% ipython --no-banner

In [1]: import numpy as np

In [2]: np.set_printoptions(suppress=True, linewidth=100)

In [3]: def rnd(a):
   ...:     return np.round(a, 1) + 0
   ...: 

In [4]: rng = np.random.default_rng(769676)

In [5]: F = np.triu(rng.random((3, 3)) < 0.8, 1).astype(int)

In [6]: F = F + F.T

In [7]: print(F)
[[0 1 1]
 [1 0 1]
 [1 1 0]]

In [8]: vals, evecs = np.linalg.eig(F)

In [9]: print(rnd(np.sort(np.linalg.eigvals(F.T))))
[-1. -1.  2.]

In [10]: print(rnd(np.prod(vals)))
2.0

In [11]: K = np.loadtxt("a.csv", delimiter=",")

In [12]: print(K)
[[-1. -2. -1.  1.]
 [ 1. -1. -2. -1.]
 [-1.  1. -1. -2.]
 [-2. -1.  1. -1.]]

In [13]: out = np.array([[8, -9, -2], [-8, -7, 4]])

In [14]: Z = np.kron(out, K)

In [15]: print(Z.shape)
(8, 12)

In [16]: print(rnd(np.linalg.norm(Z, 2)), rnd(np.linalg.norm(out, 2) * np.linalg.norm(K, 2)))
37.0 37.0

In [17]: print(np.linalg.matrix_rank(Z))
8

In [18]: feats = np.load("sample11.npy")

In [19]: print(feats)
[[0 0 0 0 0 0]
 [0 0 0 0 0 0]
 [0 0 0 0 0 0]
 [2 2 2 2 2 2]
 [4 0 2 4 0 2]
 [0 2 0 0 2 0]]

In [20]: print(feats[5] @ feats[2])
0

In [21]: print(rnd(np.linalg.norm(feats) ** 2 / np.linalg.norm(feats, 2) ** 2))
1.2

In [22]: print(rnd(np.linalg.norm(feats, 1)), rnd(np.linalg.norm(feats, np.inf)))
6.0 12.0

In [23]: print(rnd(np.linalg.norm(feats, "nuc")))
12.1

In [24]: print(rnd(np.linalg.norm(feats, axis=1)))
[0.  0.  0.  4.9 6.3 2.8]

In [25]: print(rnd(np.linalg.norm(feats, 2)))
7.6

In [26]: print(np.argsort(-np.linalg.norm(feats, axis=0).round(6), kind="stable")[:3])
[0 3 1]

In [27]: print(np.linalg.matrix_rank(feats, rtol=0.1))
3

In [28]: u = np.array([1, 9, 8])

In [29]: print(np.convolve(feats[4], u))
[ 4 36 34 22 52 34 18 16]

In [30]: print(np.polyval(u, feats[4]))
[60  8 30 60  8 30]

In [31]: print(np.correlate(feats[4], feats[0], "full"))
[0 0 0 0 0 0 0 0 0 0 0]

In [32]: print(np.array([np.convolve(row, u, "same") for row in feats]))
[[ 0  0  0  0  0  0]
 [ 0  0  0  0  0  0]
 [ 0  0  0  0  0  0]
 [20 36 36 36 36 34]
 [36 34 22 52 34 18]
 [ 2 18 16  2 18 16]]

In [33]: m1 = np.array([[1, 3, 1, 2], [0, 3, 2, 1], [3, 1, 3, 3], [1, 3, 1, 2]])

In [34]: u = np.array([0, -2])

In [35]: print(np.polyval(u, m1[0]))
[-2 -2 -2 -2]

In [36]: print(np.convolve(m1[0], u))
[ 0 -2 -6 -2 -4]

In [37]: print(rnd(np.linalg.det(m1[::-1])))
0.0

In [38]: print(rnd(np.linalg.det(2 * m1)), rnd(np.linalg.det(m1)))
0.0 0.0

In [39]: print(np.einsum("ii->", m1))
9

In [40]: print(np.kron(np.eye(2, dtype=int), m1))
[[1 3 1 2 0 0 0 0]
 [0 3 2 1 0 0 0 0]
 [3 1 3 3 0 0 0 0]
 [1 3 1 2 0 0 0 0]
 [0 0 0 0 1 3 1 2]
 [0 0 0 0 0 3 2 1]
 [0 0 0 0 3 1 3 3]
 [0 0 0 0 1 3 1 2]]
